>>> import numpy as np
>>> np.set_printoptions(precision=2, suppress=True, linewidth=120, legacy="1.25")
>>> def rd(a):
...     return np.round(a, 2) + 0
... 
>>> out = np.array([[-3, -2, 0]])
>>> X = np.block([[np.zeros((1, 1)), out], [out.T, np.zeros((3, 3))]])
>>> X
array([[ 0., -3., -2.,  0.],
       [-3.,  0.,  0.,  0.],
       [-2.,  0.,  0.,  0.],
       [ 0.,  0.,  0.,  0.]])
>>> # splits into 2 blocks
>>> [round(float(np.linalg.det(X[:i, :i])), 2) + 0 for i in range(1, 5)]
[0.0, -9.0, 0.0, 0.0]
>>> np.all(np.linalg.eigvalsh(X) > 0)
False
>>> evals, V = np.linalg.eigh(X)
>>> vec = np.array([2, 2, -2, -2])
>>> vec @ X @ vec
-8.0
>>> rd(np.linalg.eigvalsh(X[1:, 1:]))
array([0., 0., 0.])
>>> rd(V * np.abs(evals) @ V.T)
array([[3.61, 0.  , 0.  , 0.  ],
       [0.  , 2.5 , 1.66, 0.  ],
       [0.  , 1.66, 1.11, 0.  ],
       [0.  , 0.  , 0.  , 0.  ]])
>>> (np.sign(V[:, -1].round(6)) == np.sign(V[0, -1].round(6))).astype(int)
array([1, 0, 0, 0])
>>> Uu, sig, vt = np.linalg.svd(X)
>>> V = vt[:(sig > 1e-8).sum()]
>>> rng = np.random.default_rng(864378)
>>> vec = X[2] + -3 * X[0] + rng.integers(2) * np.eye(4)[1]
>>> vec
array([-2., 10.,  6.,  0.])
>>> np.allclose(V.T @ V @ vec, vec)
False
>>> rd(np.diag(V.T @ V))
array([1.  , 0.69, 0.31, 0.  ])
>>> rd(V.T @ V)
array([[1.  , 0.  , 0.  , 0.  ],
       [0.  , 0.69, 0.46, 0.  ],
       [0.  , 0.46, 0.31, 0.  ],
       [0.  , 0.  , 0.  , 0.  ]])
>>> rd(X @ np.linalg.pinv(X) @ X)
array([[ 0., -3., -2.,  0.],
       [-3.,  0.,  0.,  0.],
       [-2.,  0.,  0.,  0.],
       [ 0.,  0.,  0.,  0.]])
>>> np.linalg.cond(X) > 100
True
>>> np.argsort(-np.linalg.norm(X, axis=0).round(6), kind="stable")[:3]
array([0, 1, 2])
>>> [round(float(x), 2) for x in np.linalg.svd(X, compute_uv=False)[:3]]
[3.61, 3.61, 0.0]
